% ipython --no-banner

In [1]: import numpy as np

In [2]: import numpy.linalg as la

In [3]: np.set_printoptions(suppress=True, linewidth=100)

In [4]: def tidy(a):
   ...:     return np.round(a, 2) + 0
   ...: 

In [5]: F = np.load("m.npy")

In [6]: F
Out[6]: 
array([[  2.1,  -1.4,   0.3,   6. ],
       [  0.9,  -0.8,  -0.1, -18. ],
       [ -1.1,  -0.6,   0. ,  16. ],
       [  2. ,  -0.3,  -0.5, -14. ]])

In [7]: rng = np.random.default_rng(4)

In [8]: lab = rng.permutation(4)

In [9]: lab
Out[9]: array([3, 0, 1, 2])

In [10]: A2 = F[lab][:, lab]

In [11]: tidy(la.det(A2)), tidy(la.det(F[lab]))
Out[11]: (np.float64(-40.14), np.float64(40.14))

In [12]: np.allclose(A2, F)
Out[12]: False

In [13]: A2 = F / np.sqrt((F ** 2).mean(axis=1, keepdims=True))

In [14]: print(tidy(A2[2]))
[-0.14 -0.07  0.    1.99]

In [15]: la.matrix_rank(F - F.mean(axis=1, keepdims=True))
Out[15]: np.int64(3)

In [16]: tidy(la.norm(A2, axis=1))
Out[16]: array([2., 2., 2., 2.])

In [17]: print(tidy(la.norm(F[1], 1)), tidy(la.norm(F[1], np.inf)))
19.8 18.0

In [18]: f = np.array([0, -2, 1, -1])

In [19]: A2 = F + np.outer(f, np.eye(4)[2])

In [20]: print(la.matrix_rank(la.inv(A2) - la.inv(F), tol=1e-8))
1

In [21]: la.matrix_rank(A2 - F)
Out[21]: np.int64(1)

In [22]: tidy(la.det(F.T))
Out[22]: np.float64(-40.14)

In [23]: tidy(la.eigvals(F).sum().real)
Out[23]: np.float64(-12.7)

In [24]: tidy(np.poly(F))
Out[24]: array([  1.  ,  12.7 , -27.75, -66.81, -40.14])

In [25]: print(tidy(np.einsum("ij,ji->", F, F)))
216.79

In [26]: tidy(la.det(2 * F)), tidy(la.det(F))
Out[26]: (np.float64(-642.18), np.float64(-40.14))

In [27]: print(np.einsum("ii->", F))
-12.7

In [28]: arr = np.load("case15.npy")

In [29]: print(arr)
[[ 1 -2  4]
 [ 1 -1  1]
 [ 1  0  0]]

In [30]: f = np.array([1, 2, 1])

In [31]: A2 = arr + np.outer(f, np.eye(3)[2])

In [32]: print(tidy(la.det(A2) / la.det(arr)), tidy(1 + la.solve(arr, f)[2]))
0.0 0.0

In [33]: arr.inv()
---------------------------------------------------------------------------
AttributeError                            Traceback (most recent call last)
Cell In[33], line 1
----> 1 arr.inv()

AttributeError: 'numpy.ndarray' object has no attribute 'inv'

In [34]: print(np.trace(arr))
0

In [35]: np.allclose(arr, arr.T)
Out[35]: False

In [36]: tidy(la.det(arr))
Out[36]: np.float64(2.0)

In [37]: tidy(np.sort(np.abs(la.eigvals(arr))))
Out[37]: array([1., 1., 2.])

In [38]: blk = np.stack([arr, 3 * arr, arr[::-1]])

In [39]: la.matrix_rank(blk)
Out[39]: array([3, 3, 3])

In [40]: A2 = np.array([[2]])

In [41]: basis = np.array([[0, 0], [2, 2]])

In [42]: J = np.block([[A2, np.array([[8, -9]])], [np.zeros((2, 1)), basis]])

In [43]: J
Out[43]: 
array([[ 2.,  8., -9.],
       [ 0.,  0.,  0.],
       [ 0.,  2.,  2.]])

In [44]: left, sv, vt = la.svd(J)

In [45]: tidy(sv)
Out[45]: array([12.21,  2.82,  0.  ])

In [46]: A2 = left[:, :2] @ np.diag(sv[:2]) @ vt[:2]

In [47]: tidy(la.norm(J - A2, 2)), sv[2]
Out[47]: (np.float64(0.0), np.float64(0.0))

In [48]: print(la.matrix_rank(A2))
2

In [49]: P = np.triu(np.array([[0, 2, 0], [-3, 1, -5], [-3, -5, 0]]), 1) + np.eye(3)

In [50]: A2 = P @ J @ la.inv(P)

In [51]: print(tidy(la.det(A2)))
0.0

In [52]: feats = np.array([[-4.0, 4.0, 1.0, 0.0],
    ...:     [4.0, 0.0, 0.0, 0.0],
    ...:     [-1.0, -2.0, -5.0, 0.0],
    ...:     [0.0, 0.0, 0.0, 1.0]])

In [53]: feats
Out[53]: 
array([[-4.,  4.,  1.,  0.],
       [ 4.,  0.,  0.,  0.],
       [-1., -2., -5.,  0.],
       [ 0.,  0.,  0.,  1.]])

In [54]: f = np.array([2, 4, -6, 8])

In [55]: A2 = feats + np.outer(f, np.eye(4)[1])

In [56]: la.matrix_rank(A2 - feats)
Out[56]: np.int64(1)

In [57]: A2
Out[57]: 
array([[-4.,  6.,  1.,  0.],
       [ 4.,  4.,  0.,  0.],
       [-1., -8., -5.,  0.],
       [ 0.,  8.,  0.,  1.]])

In [58]: la.matrix_rank(la.inv(A2) - la.inv(feats), tol=1e-8)
Out[58]: np.int64(1)

In [59]: w, V = la.eig(feats)

In [60]: print(tidy(np.sort(la.eigvals(la.inv(feats)))))
[-0.21 -0.15  0.43  1.  ]

In [61]: tidy(w)
Out[61]: array([ 2.31, -6.57, -4.74,  1.  ])

In [62]: print(tidy(np.prod(w)))
72.0

In [63]: print(tidy(np.sort(la.eigvals(feats @ feats))))
[ 1.    5.34 22.46 43.2 ]
